% python3 -q
>>> import numpy as np
>>> from numpy import linalg as LA
>>> np.set_printoptions(precision=2, suppress=True, linewidth=140, legacy="1.25")
>>> tidy = lambda a: np.round(a, 2) + 0
>>> arr = np.load("x.npy")
>>> print(arr)
[[ 0  5  0  4]
 [-5  0 -1  1]
 [ 0  1  0 -4]
 [-4 -1  4  0]]
>>> # skew-symmetric
>>> print(np.allclose(arr @ arr.T, arr.T @ arr))
True
>>> print(tidy(LA.det(arr)))
576.0
>>> x0 = np.array([2, 3, 3, 4])
>>> rhs = arr @ x0
>>> print(rhs)
[ 31  -9 -13   1]
>>> print(tidy(LA.solve(arr, arr[:, 3])))
[0. 0. 0. 1.]
>>> print(tidy(LA.solve(arr, rhs + arr[:, 2])))
[2. 3. 4. 4.]
>>> x0 = np.array([2, 2, 1, 2])
>>> rhs = arr @ x0
>>> beta, lr = np.zeros(4), 1 / LA.norm(arr, 2) ** 2
>>> for i in range(40):
...     beta -= lr * arr.T @ (arr @ beta - rhs)
...     if i % 10 == 0: print(i, round(LA.norm(arr @ beta - rhs), 2))
... 
0 5.02
10 0.23
20 0.01
30 0.0
>>> print(tidy(LA.cond(arr)))
1.94
>>> print(tidy(beta))
[2. 2. 1. 2.]
>>> m1 = np.load("run18.npy")
>>> print(m1)
[[ 0 -2  0  1 -1 -1  2 -1 -1 -2  0]
 [ 0 -1  0  2 -1  2  2  2  2  0 -1]
 [ 0  0  1  2  0  1 -1 -2 -2  1 -2]
 [ 0  0  0 -1  1 -1  0  1  2  0 -1]
 [ 0  0  0  0  1  1  0  1  2 -2  0]
 [ 0  0  0  0  0 -1 -1  2  1 -1  2]
 [ 0  0  0  0  0  0  0  0 -1 -2  2]
 [ 0  0  0  0  0  0  0  0 -1 -1 -1]
 [ 0  0  0  0  0  0  0  0 -1  0  2]
 [ 0  0  0  0  0  0  0  0  0  2  1]
 [ 0  0  0  0  0  0  0  0  0  0 -1]]
>>> print(tidy(np.sort(np.abs(LA.eigvals(m1)))))
[0. 0. 0. 1. 1. 1. 1. 1. 1. 1. 2.]
>>> print(np.allclose(m1 @ m1.T, m1.T @ m1))
False
>>> print((m1 + m1.T) / 2)
[[ 0.  -1.   0.   0.5 -0.5 -0.5  1.  -0.5 -0.5 -1.   0. ]
 [-1.  -1.   0.   1.  -0.5  1.   1.   1.   1.   0.  -0.5]
 [ 0.   0.   1.   1.   0.   0.5 -0.5 -1.  -1.   0.5 -1. ]
 [ 0.5  1.   1.  -1.   0.5 -0.5  0.   0.5  1.   0.  -0.5]
 [-0.5 -0.5  0.   0.5  1.   0.5  0.   0.5  1.  -1.   0. ]
 [-0.5  1.   0.5 -0.5  0.5 -1.  -0.5  1.   0.5 -0.5  1. ]
 [ 1.   1.  -0.5  0.   0.  -0.5  0.   0.  -0.5 -1.   1. ]
 [-0.5  1.  -1.   0.5  0.5  1.   0.   0.  -0.5 -0.5 -0.5]
 [-0.5  1.  -1.   1.   1.   0.5 -0.5 -0.5 -1.   0.   1. ]
 [-1.   0.   0.5  0.  -1.  -0.5 -1.  -0.5  0.   2.   0.5]
 [ 0.  -0.5 -1.  -0.5  0.   1.   1.  -0.5  1.   0.5 -1. ]]
>>> q = arr.astype(float).copy()
>>> for j in range(4):
...     q[:, j] -= q[:, :j] @ (q[:, :j].T @ q[:, j])
...     q[:, j] /= LA.norm(q[:, j])
... 
>>> print(tidy(q))
[[ 0.    0.97  0.15  0.2 ]
 [-0.78  0.09 -0.62  0.  ]
 [ 0.    0.19  0.03 -0.98]
 [-0.62 -0.12  0.77  0.  ]]
>>> print(tidy(q.T @ q))
[[1. 0. 0. 0.]
 [0. 1. 0. 0.]
 [0. 0. 1. 0.]
 [0. 0. 0. 1.]]
>>> print(LA.matrix_rank(m1, rtol=0.1))
8
>>> print(tidy(LA.norm(m1, 2) / LA.norm(m1)))
0.57
>>> x0 = np.array([0, -2, -3, -3])
>>> print(np.sign((arr @ x0).round(6)))
[-1  0  1 -1]
>>> print(arr @ (2 * x0))
[-44   0  20 -20]
>>> print(arr @ np.eye(4)[1])
[ 5.  0.  1. -1.]
